$ python -q
>>> import numpy as np
>>> np.set_printoptions(suppress=True, linewidth=140)
>>> def rd(a):
...     return np.round(a, 4) + 0
... 
>>> data = np.load("test9.npy")
>>> print(rd(data))
[[-0.3114 -0.4864 -0.5503 -0.603 ]
 [-0.0778 -0.5844 -0.2727  0.7603]
 [-0.1557  0.6412 -0.7188  0.2191]
 [-0.9342  0.104   0.3259  0.1011]]
>>> G = data.T @ data
>>> print(np.linalg.matrix_rank(G))
4
>>> print((data @ data.T).shape)
(4, 4)
>>> print(rd(np.linalg.svd(data, compute_uv=False) ** 2))
[1. 1. 1. 1.]
>>> print(rd(np.linalg.eigvalsh(G)[::-1]))
[1. 1. 1. 1.]
>>> vec = np.array([-2, -1, 2, 1])
>>> print([p for p in range(1, 25) if np.allclose(np.linalg.matrix_power(data, p), np.eye(4))])
[]
>>> print(rd(data.T @ (data @ vec)))
[-2. -1.  2.  1.]
>>> print(rd(np.linalg.det(data)))
-1.0
>>> rng = np.random.default_rng(19569)
>>> labels = rng.permutation(4)
>>> print(labels)
[2 3 1 0]
>>> M2 = data[labels][:, labels]
>>> print(rd(np.linalg.det(M2)), rd(np.linalg.det(data[labels])))
-1.0 1.0
>>> print(rd(M2))
[[-0.7188  0.2191  0.6412 -0.1557]
 [ 0.3259  0.1011  0.104  -0.9342]
 [-0.2727  0.7603 -0.5844 -0.0778]
 [-0.5503 -0.603  -0.4864 -0.3114]]
>>> print(rd(np.sort(np.abs(np.linalg.eigvals(M2)))))
[1. 1. 1. 1.]
>>> print(rd(data[:, 3] @ data[:, 2]))
0.0
>>> print(rd(data @ data.T))
[[1. 0. 0. 0.]
 [0. 1. 0. 0.]
 [0. 0. 1. 0.]
 [0. 0. 0. 1.]]
>>> E = np.loadtxt("m.csv", delimiter=",")
>>> print(rd(E))
[[0.4286 0.     0.     0.2857 0.2857]
 [0.2857 0.4286 0.     0.2857 0.    ]
 [0.1818 0.1818 0.2727 0.1818 0.1818]
 [0.25   0.25   0.     0.375  0.125 ]
 [0.     0.25   0.125  0.25   0.375 ]]
>>> # row-stochastic, so 1 is an eigenvalue
>>> print(rd(E.sum(axis=1)))
[1. 1. 1. 1. 1.]
>>> p = np.eye(5)[4]
>>> for _ in range(3):
...     p = p @ E
...     print(p.round(4))
... 
[0.    0.25  0.125 0.25  0.375]
[0.1567 0.2861 0.081  0.2817 0.1946]
[0.234  0.2564 0.0464 0.2955 0.1677]
>>> O, Rm = np.linalg.qr(E)
>>> print(rd(np.abs(np.diag(Rm))))
[0.6007 0.4583 0.2662 0.1884 0.1868]
>>> print(np.trace(O @ O.T))
5.0
>>> print(rd(abs(Rm[0, 0])), rd(np.linalg.norm(E[:, 0])))
0.6007 0.6007
>>> print(rd(O.T @ O))
[[1. 0. 0. 0. 0.]
 [0. 1. 0. 0. 0.]
 [0. 0. 1. 0. 0.]
 [0. 0. 0. 1. 0.]
 [0. 0. 0. 0. 1.]]
>>> print(O.shape, Rm.shape)
(5, 5) (5, 5)
>>> X = np.load("layer17.npy")
>>> print(X)
[[ 5.  2.  0.  0.  0.  0.]
 [ 2.  3.  2.  0.  0.  0.]
 [ 0.  2. -3.  2.  0.  0.]
 [ 0.  0.  2. -3.  2.  0.]
 [ 0.  0.  0.  2.  5.  2.]
 [ 0.  0.  0.  0.  2. -1.]]
>>> M2 = X + rng.integers(-2, 3, (6, 3)) @ rng.integers(-2, 3, (3, 6))
>>> print(M2)
[[ 7.  3. -1. -2.  2.  2.]
 [ 8.  7.  4. -5. -1.  4.]
 [-4.  4. -5.  4.  2. -4.]
 [ 1.  0.  5. -3. -2.  0.]
 [ 6. -1.  1. -2.  5.  8.]
 [-2.  2.  4.  2. -4. -5.]]
>>> print(np.abs(M2 - X).sum(axis=1))
[10. 22. 16.  8. 18. 20.]
>>> print(np.linalg.matrix_rank(M2 - X, tol=1e-8))
3
>>> m1 = np.loadtxt("dump.csv", delimiter=",")
>>> print(m1)
[[-1. -1. -1. -1.]
 [-1. -2. -2. -2.]
 [-1. -2. -3. -3.]
 [-1. -2. -3. -4.]]
>>> # symmetric, so the eigenvalues are real
>>> def softmax(z):
...     e = np.exp(z - z.max(axis=-1, keepdims=True))
...     return e / e.sum(axis=-1, keepdims=True)
... 
>>> print(rd(softmax(m1).sum(axis=1)))
[1. 1. 1. 1.]
>>> S = m1 @ m1.T / np.sqrt(4)
>>> print(rd(softmax(S)[2] @ m1))
[-1.     -1.9998 -2.9907 -3.8008]
>>> print(rd(softmax(S + np.triu(np.full(S.shape, -np.inf), 1))))
[[1.     0.     0.     0.    ]
 [0.0474 0.9526 0.     0.    ]
 [0.0009 0.0474 0.9517 0.    ]
 [0.     0.0036 0.1188 0.8776]]
>>> w, V = np.linalg.eig(m1)
>>> print(rd(np.sort(np.linalg.eigvals(np.linalg.inv(m1)))))
[-3.5321 -2.3473 -1.     -0.1206]
>>> print(rd(m1 @ V[:, 0] - w[0] * V[:, 0]))
[0. 0. 0. 0.]
>>> print(rd(w))
[-8.2909 -1.     -0.426  -0.2831]
>>> print(rd(np.sort(np.linalg.eigvals(m1 @ m1))))
[ 0.0802  0.1815  1.     68.7383]
>>> M2 = np.array([[-2, 2, 0], [0, 0, 3], [-1, -2, -1], [3, -2, 3]])
>>> print(np.vstack([m1, M2.T]).shape)
(7, 4)
>>> print(m1 @ M2)
[[  0.   2.  -5.]
 [ -2.   6. -10.]
 [ -4.  10. -12.]
 [ -7.  12. -15.]]
>>> print(np.linalg.matrix_rank(m1 @ M2))
3
>>> print(np.einsum("ij->j", m1))
[ -4.  -7.  -9. -10.]
>>> print(np.linalg.matrix_rank(np.vstack([m1, M2.T])))
4
>>> O, V = np.linalg.qr(m1[:, :3])[0], np.linalg.qr(m1[:, 3:])[0]
>>> s = np.linalg.svd(O.T @ V, compute_uv=False)
>>> print(rd(np.linalg.norm(O @ O.T - V @ V.T, 2)))
1.0
>>> print(rd(np.degrees(np.arccos(s.clip(0, 1)))))
[7.4176]
>>> F = -3 * np.eye(3) + np.ones((3, 3))
>>> print(F)
[[-2.  1.  1.]
 [ 1. -2.  1.]
 [ 1.  1. -2.]]
>>> print(np.all(np.linalg.eigvalsh(F) > 0))
False
>>> print(rd(np.linalg.det(F.T)))
0.0
>>> print(rd(np.linalg.det(2 * F)), rd(np.linalg.det(F)))
0.0 0.0
>>> print(rd(np.linalg.eigvals(F)))
[-3.  0. -3.]
>>> print(np.kron(np.eye(2, dtype=int), F))
[[-2.  1.  1. -0.  0.  0.]
 [ 1. -2.  1.  0. -0.  0.]
 [ 1.  1. -2.  0.  0. -0.]
 [-0.  0.  0. -2.  1.  1.]
 [ 0. -0.  0.  1. -2.  1.]
 [ 0.  0. -0.  1.  1. -2.]]
>>> print(np.einsum("ii->", F))
-6.0
>>> K = np.array([[2, 2, 4, 1, 3, 3],
...     [2, 2, 2, 1, 2, 0],
...     [4, 2, 2, 1, 2, 4],
...     [1, 1, 1, 2, 0, 1],
...     [3, 2, 2, 0, 0, 2],
...     [3, 0, 4, 1, 2, 0]])
>>> print(K)
[[2 2 4 1 3 3]
 [2 2 2 1 2 0]
 [4 2 2 1 2 4]
 [1 1 1 2 0 1]
 [3 2 2 0 0 2]
 [3 0 4 1 2 0]]
>>> labels = rng.permutation(6)
>>> M2 = K[:, labels] * rng.choice([-1, 1], 6)
>>> print(M2)
[[-3  2  3 -4  2 -1]
 [-2  2  0 -2  2 -1]
 [-2  4  4 -2  2 -1]
 [ 0  1  1 -1  1 -2]
 [ 0  3  2 -2  2  0]
 [-2  3  0 -4  0 -1]]
>>> U, _, Vh = np.linalg.svd(K.T @ M2)
>>> print(rd(U @ Vh))
[[ 0.  1.  0.  0.  0.  0.]
 [ 0.  0.  0.  0.  1.  0.]
 [ 0.  0.  0. -1.  0.  0.]
 [ 0.  0.  0.  0.  0. -1.]
 [-1.  0.  0.  0.  0.  0.]
 [ 0.  0.  1.  0.  0.  0.]]
>>> mat = np.load("a.npy")
>>> print(mat)
[[ 0  0  0  0  0  0]
 [19  9 11 19 15 12]
 [ 4  7  7  3  3  5]
 [18  8 11 13 19 13]
 [ 1  2  0  7  4  9]
 [16  9  2 17  9  8]
 [10  3 11  4 11  8]
 [ 7  3  2  2  5  4]
 [15  7  4 10  6  7]
 [ 8  4  2  8  1  3]
 [ 0  0  0  0  0  0]
 [ 0  0  0  0  0  0]
 [11  5  9 11 14  9]
 [12  6 11 17 11 16]
 [ 5  9  7 10  7 14]
 [ 1  2  0  7  4  9]
 [11 10  9  5  8  9]]
>>> # row 10 repeats row 0
>>> vec = np.array([2, -2, 1, -1, 1, -2])
>>> target = mat @ vec
>>> c, lr = np.zeros(6), 1 / np.linalg.norm(mat, 2) ** 2
>>> for i in range(10):
...     c -= lr * mat.T @ (mat @ c - target)
...     if i % 2 == 0: print(i, round(np.linalg.norm(mat @ c - target), 4))
... 
0 51.2126
2 48.1361
4 45.2607
6 42.5733
8 40.0617
>>> print(rd(np.linalg.cond(mat)))
19.4428
>>> M = np.loadtxt("w.csv", delimiter=",")
>>> print(rd(M))
[[ 0.809   0.      0.5878]
 [ 0.      1.      0.    ]
 [-0.5878  0.      0.809 ]]
>>> O, Rm = np.linalg.qr(M)
>>> print(np.allclose(Rm.T @ Rm, M.T @ M))
True
>>> print(rd(O))
[[-0.809   0.      0.5878]
 [ 0.      1.      0.    ]
 [ 0.5878  0.      0.809 ]]
>>> print(rd(abs(Rm[0, 0])), rd(np.linalg.norm(M[:, 0])))
1.0 1.0
>>> print(rd(np.abs(np.diag(Rm))))
[1. 1. 1.]
>>> labels = rng.permutation(5)
>>> print(labels)
[0 1 2 4 3]
>>> M2 = E[labels][:, labels]
>>> print(np.allclose(M2, E))
False
>>> print(rd(np.diag(M2)))
[0.4286 0.4286 0.2727 0.375  0.375 ]
>>> print(rd(np.sort(np.abs(np.linalg.eigvals(M2)))))
[0.0814 0.2506 0.3556 0.3556 1.    ]
>>> u = np.array([0, 2, 0])
>>> M2 = M + np.outer(u, np.eye(3)[2])
>>> print(rd(np.linalg.det(M2) / np.linalg.det(M)), rd(1 + np.linalg.solve(M, u)[2]))
1.0 1.0
>>> print(np.linalg.matrix_rank(np.linalg.inv(M2) - np.linalg.inv(M), tol=1e-8))
1
>>> print(rd(M2))
[[ 0.809   0.      0.5878]
 [ 0.      1.      2.    ]
 [-0.5878  0.      0.809 ]]
>>> O, V = np.linalg.qr(M2[:, :2])[0], np.linalg.qr(M2[:, 2:])[0]
>>> s = np.linalg.svd(O.T @ V, compute_uv=False)
>>> print(rd(s))
[0.8944]
>>> print(rd(np.linalg.norm(O @ O.T - V @ V.T, 2)))
1.0
>>> print(rd(softmax(M[1] + 3)))
[0.2119 0.5761 0.2119]
>>> print(rd(softmax(10 * M[1])))
[0.     0.9999 0.    ]
>>> S = M @ M.T / np.sqrt(3)
>>> print(softmax(S).round(6).argmax(axis=1))
[0 1 2]
>>> print(rd(softmax(S + np.triu(np.full(S.shape, -np.inf), 1))))
[[1.     0.     0.    ]
 [0.3595 0.6405 0.    ]
 [0.2645 0.2645 0.4711]]
